>>> import numpy as np
>>> import numpy.linalg as la
>>> np.set_printoptions(suppress=True, linewidth=160)
>>> def rnd(a):
...     return np.round(a, 3) + 0
... 
>>> m1 = np.array([[5, 6, 7, 8, 9],
...     [10, 11, 12, 13, 14],
...     [15, 16, 17, 18, 19],
...     [20, 21, 22, 23, 24],
...     [25, 26, 27, 28, 29]])
>>> T = np.stack([m1, 3 * m1, m1[::-1]])
>>> rnd(la.norm(T, axis=(1, 2)))
array([ 92.331, 276.993,  92.331])
>>> T.sum(axis=0)
array([[ 45,  50,  55,  60,  65],
       [ 60,  65,  70,  75,  80],
       [ 75,  80,  85,  90,  95],
       [ 90,  95, 100, 105, 110],
       [105, 110, 115, 120, 125]])
>>> print(rnd(la.det(T)))
[0. 0. 0.]
>>> la.matrix_rank(T)
array([2, 2, 2])
>>> np.einsum("bij,cij->bc", T, T)
array([[ 8525, 25575,  6025],
       [25575, 76725, 18075],
       [ 6025, 18075,  8525]])
>>> rnd(m1 @ la.pinv(m1) @ m1)
array([[ 5.,  6.,  7.,  8.,  9.],
       [10., 11., 12., 13., 14.],
       [15., 16., 17., 18., 19.],
       [20., 21., 22., 23., 24.],
       [25., 26., 27., 28., 29.]])
>>> np.unique(m1.round(6), axis=0).shape
(5, 5)
>>> np.abs(np.diag(la.qr(m1)[1])) > 1e-9
array([ True,  True, False, False, False])
>>> rnd(np.trace(la.pinv(m1) @ m1))
np.float64(2.0)
>>> r0, r1 = m1[2], m1[3]
>>> r0 @ r0
np.int64(1455)
>>> r0 @ r1
np.int64(1880)
>>> p = (r0 @ r1) / (r0 @ r0) * r0
>>> rnd(p)
array([19.381, 20.674, 21.966, 23.258, 24.55 ])
>>> print(la.matrix_rank(np.outer(r0, r1)))
1
>>> J = np.load("out3.npy")
>>> J
array([[15,  6,  3],
       [ 5,  2,  1],
       [ 0,  0,  0],
       [ 0,  0,  0],
       [10,  4,  2]])
>>> [round(float(x), 3) for x in la.svd(J, compute_uv=False)[:3]]
[20.494, 0.0, 0.0]
>>> r = la.matrix_rank(J)
>>> print(r)
1
>>> ns = la.svd(J)[2][r:].T
>>> print(ns.shape)
(3, 2)
>>> print([int(la.matrix_rank(J[:, :j + 1])) for j in range(3)])
[1, 1, 1]
>>> rnd(ns @ ns.T)
array([[ 0.167, -0.333, -0.167],
       [-0.333,  0.867, -0.067],
       [-0.167, -0.067,  0.967]])
>>> rnd(J @ ns)
array([[0., 0.],
       [0., 0.],
       [0., 0.],
       [0., 0.],
       [0., 0.]])
>>> [int(la.matrix_rank(J[:i])) for i in range(1, len(J) + 1)]
[1, 1, 1, 1, 1]
>>> np.allclose(J @ ns, 0)
True
>>> M = np.loadtxt("case12.csv", delimiter=",")
>>> rnd(M)
array([[ 1.   , -0.015, -0.005],
       [-0.015,  0.1  , -0.3  ],
       [-0.005, -0.3  ,  0.9  ]])
>>> np.allclose(M, M.T)
True
>>> rnd(np.abs(la.eigvals(M)).max())
np.float64(1.0)
>>> rnd((M + M.T) / 2)
array([[ 1.   , -0.015, -0.005],
       [-0.015,  0.1  , -0.3  ],
       [-0.005, -0.3  ,  0.9  ]])
>>> rnd(la.matrix_power(M, 3))
array([[ 1.   , -0.015, -0.005],
       [-0.015,  0.1  , -0.3  ],
       [-0.005, -0.3  ,  0.9  ]])
>>> M.inv()
Traceback (most recent call last):
  File "<python-input-39>", line 1, in <module>
    M.inv()
    ^^^^^
AttributeError: 'numpy.ndarray' object has no attribute 'inv'
>>> rnd(M @ M)
array([[ 1.   , -0.015, -0.005],
       [-0.015,  0.1  , -0.3  ],
       [-0.005, -0.3  ,  0.9  ]])
>>> r = la.matrix_rank(m1)
>>> print(r)
2
>>> ns = la.svd(m1)[2][r:].T
>>> print(ns.shape)
(5, 3)
>>> print([int(la.matrix_rank(np.delete(m1, i, axis=0))) for i in range(5)])
[2, 2, 2, 2, 2]
>>> print([int(la.matrix_rank(m1[:, :j + 1])) for j in range(5)])
[1, 2, 2, 2, 2]
>>> la.matrix_rank(m1.T @ m1), la.matrix_rank(m1 @ m1.T)
(np.int64(2), np.int64(2))
>>> la.cond(M) > 100
np.True_
>>> [round(float(x), 3) for x in la.svd(M, compute_uv=False)[:3]]
[1.0, 1.0, 0.0]
>>> out = np.array([[-3, -2], [-1, 3], [-1, -2]])
>>> W0 = np.tile(out, (2, 3))
>>> W0
array([[-3, -2, -3, -2, -3, -2],
       [-1,  3, -1,  3, -1,  3],
       [-1, -2, -1, -2, -1, -2],
       [-3, -2, -3, -2, -3, -2],
       [-1,  3, -1,  3, -1,  3],
       [-1, -2, -1, -2, -1, -2]])
>>> r = la.matrix_rank(W0)
>>> print(r)
2
>>> ns = la.svd(W0)[2][r:].T
>>> np.allclose(W0 @ ns, 0)
True
>>> la.matrix_rank(W0.T @ W0), la.matrix_rank(W0 @ W0.T)
(np.int64(2), np.int64(2))
>>> [int(la.matrix_rank(W0[:, :j + 1])) for j in range(6)]
[1, 2, 2, 2, 2, 2]
>>> print(rnd(ns @ ns.T))
[[ 0.667  0.    -0.333  0.    -0.333  0.   ]
 [ 0.     0.667  0.    -0.333  0.    -0.333]
 [-0.333  0.     0.667  0.    -0.333  0.   ]
 [ 0.    -0.333  0.     0.667  0.    -0.333]
 [-0.333  0.    -0.333  0.     0.667  0.   ]
 [ 0.    -0.333  0.    -0.333  0.     0.667]]
>>> [int(la.matrix_rank(W0[:i])) for i in range(1, len(W0) + 1)]
[1, 2, 2, 2, 2, 2]
>>> E = np.array([[-0.5, -0.2, 0.4, 0.1],
...     [-1.4, 2.0, 0.5, 2.1],
...     [1.2, 1.2, 2.9, -0.6],
...     [-0.2, -0.9, -0.5, -0.2]])
>>> x0 = np.array([7, 4, 5, 8])
>>> h = np.maximum(E @ x0, 0)
>>> rnd(np.maximum(E @ (3 * x0), 0))
array([ 0. , 52.5, 68.7,  0. ])
>>> print(h)
[ 0.  17.5 22.9  0. ]
>>> rnd(np.tanh(E @ x0))
array([-0.905,  1.   ,  1.   , -1.   ])
>>> np.trace(E)
np.float64(4.2)
>>> print(np.allclose(E @ E.T, E.T @ E))
False
>>> rnd(la.det(E))
np.float64(-0.813)
>>> rnd((E - E.T) / 2)
array([[ 0.  ,  0.6 , -0.4 ,  0.15],
       [-0.6 ,  0.  , -0.35,  1.5 ],
       [ 0.4 ,  0.35,  0.  , -0.05],
       [-0.15, -1.5 ,  0.05,  0.  ]])
>>> mat = np.array([[-0.3, 17.0, 1.5, 0.4, -0.5],
...     [-0.4, 12.0, -0.8, 3.1, 1.8],
...     [1.2, 12.0, -1.8, -0.2, 0.7],
...     [0.1, 6.0, 0.1, 1.0, 1.5]])
>>> mat
array([[-0.3, 17. ,  1.5,  0.4, -0.5],
       [-0.4, 12. , -0.8,  3.1,  1.8],
       [ 1.2, 12. , -1.8, -0.2,  0.7],
       [ 0.1,  6. ,  0.1,  1. ,  1.5]])
>>> out = mat / la.norm(mat, axis=1, keepdims=True)
>>> cov = out @ out.T
>>> rnd(np.degrees(np.arccos(np.clip(cov[0, 3], -1, 1))))
np.float64(18.05)
>>> print(rnd(cov[0]))
[1.    0.948 0.961 0.951]
>>> rnd(la.norm(out, axis=1))
array([1., 1., 1., 1.])
>>> (np.abs(cov) > 0.9).astype(int)
array([[1, 1, 1, 1],
       [1, 1, 1, 1],
       [1, 1, 1, 1],
       [1, 1, 1, 1]])
>>> mat.shape
(4, 5)
>>> rnd(la.norm(mat))
np.float64(25.256)
>>> la.rank(mat)
Traceback (most recent call last):
  File "<python-input-81>", line 1, in <module>
    la.rank(mat)
    ^^^^^^^
AttributeError: module 'numpy.linalg' has no attribute 'rank'
>>> np.abs(mat).max()
np.float64(17.0)
>>> np.zeros(4, 5)
Traceback (most recent call last):
  File "<python-input-83>", line 1, in <module>
    np.zeros(4, 5)
    ~~~~~~~~^^^^^^
TypeError: Cannot interpret '5' as a data type
>>> mat[4]
Traceback (most recent call last):
  File "<python-input-84>", line 1, in <module>
    mat[4]
    ~~~^^^
IndexError: index 4 is out of bounds for axis 0 with size 4
>>> W1 = np.array([[0, 3, -1, -3, 2, 2],
...     [-1, -2, -3, 2, -1, 2],
...     [-3, 3, -2, -1, -1, -3],
...     [-3, 0, -2, -1, -2, 0],
...     [-3, 1, -3, 2, 3, 0]])
>>> c = np.array([2, 2, 3, 0, -1, 3])
>>> H = np.maximum(mat @ W1 + c, 0)
>>> rnd(H)
array([[ 0. ,  0. ,  0. , 32. ,  0. , 31.9],
       [ 0. ,  0. ,  0. , 26.5,  0. , 28.6],
       [ 0. ,  0. ,  0. , 23.8,  0. , 34.8],
       [ 0. ,  0. ,  0. , 13.6,  0. , 14.9]])
>>> (H > 0).astype(int)
array([[0, 0, 0, 1, 0, 1],
       [0, 0, 0, 1, 0, 1],
       [0, 0, 0, 1, 0, 1],
       [0, 0, 0, 1, 0, 1]])
>>> basis = np.array([[3, 2, 1], [3, 3, 2], [1, 0, 0], [0, 3, 3], [2, 2, 2], [1, 2, 1]])
>>> (H @ basis).round(6).argmax(axis=1)
array([1, 1, 1, 1])
>>> rnd(H @ basis)
array([[ 31.9, 159.8, 127.9],
       [ 28.6, 136.7, 108.1],
       [ 34.8, 141. , 106.2],
       [ 14.9,  70.6,  55.7]])
>>> Uu, sv, vt = la.svd(H)
>>> V = vt[:(sv > 1e-8).sum()]
>>> rng = np.random.default_rng(18952)
>>> x0 = H[3] + 4 * H[0] + rng.integers(2) * np.eye(6)[2]
>>> x0
array([  0. ,   0. ,   0. , 141.6,   0. , 142.5])
>>> rnd(V.T @ V)
array([[0., 0., 0., 0., 0., 0.],
       [0., 0., 0., 0., 0., 0.],
       [0., 0., 0., 0., 0., 0.],
       [0., 0., 0., 1., 0., 0.],
       [0., 0., 0., 0., 0., 0.],
       [0., 0., 0., 0., 0., 1.]])
>>> np.allclose(V.T @ V @ x0, x0)
True
>>> la.matrix_rank(np.vstack([H, x0]))
np.int64(2)
>>> out = mat + rng.integers(-2, 3, (4, 1)) @ rng.integers(-2, 3, (1, 5))
>>> print(out)
[[-4.3 19.   5.5 -3.6 -4.5]
 [ 3.6 10.  -4.8  7.1  5.8]
 [-2.8 14.   2.2 -4.2 -3.3]
 [-1.9  7.   2.1 -1.  -0.5]]
>>> print(rnd(out - mat))
[[-4.  2.  4. -4. -4.]
 [ 4. -2. -4.  4.  4.]
 [-4.  2.  4. -4. -4.]
 [-2.  1.  2. -2. -2.]]
>>> rnd(la.svd(out - mat, compute_uv=False))
array([14.866,  0.   ,  0.   ,  0.   ])
>>> feats = np.loadtxt("run0.csv", delimiter=",")
>>> rnd(feats)
array([[0.023, 0.068, 0.114, 0.068],
       [0.068, 0.205, 0.341, 0.205],
       [0.114, 0.341, 0.568, 0.341],
       [0.068, 0.205, 0.341, 0.205]])
>>> la.matrix_rank(feats, rtol=0.1)
np.int64(1)
>>> la.cond(feats) > 100
np.True_
>>> rnd(la.norm(feats, 2) / la.norm(feats))
np.float64(1.0)
>>> vals, V = la.eigvalsh(feats)
Traceback (most recent call last):
  File "<python-input-110>", line 1, in <module>
    vals, V = la.eigvalsh(feats)
    ^^^^^^^
ValueError: too many values to unpack (expected 2)
>>> vals, V = la.eigh(feats)
>>> rnd(np.abs(V[:, -1]))
array([0.151, 0.452, 0.754, 0.452])
>>> rnd(vals)
array([0., 0., 0., 1.])
>>> rnd(V.T @ feats @ V)
array([[0., 0., 0., 0.],
       [0., 0., 0., 0.],
       [0., 0., 0., 0.],
       [0., 0., 0., 1.]])
>>> rnd(vals.sum()), np.trace(feats)
(np.float64(1.0), np.float64(1.0))
>>> rnd(V @ np.diag(vals) @ V.T)
array([[0.023, 0.068, 0.114, 0.068],
       [0.068, 0.205, 0.341, 0.205],
       [0.114, 0.341, 0.568, 0.341],
       [0.068, 0.205, 0.341, 0.205]])
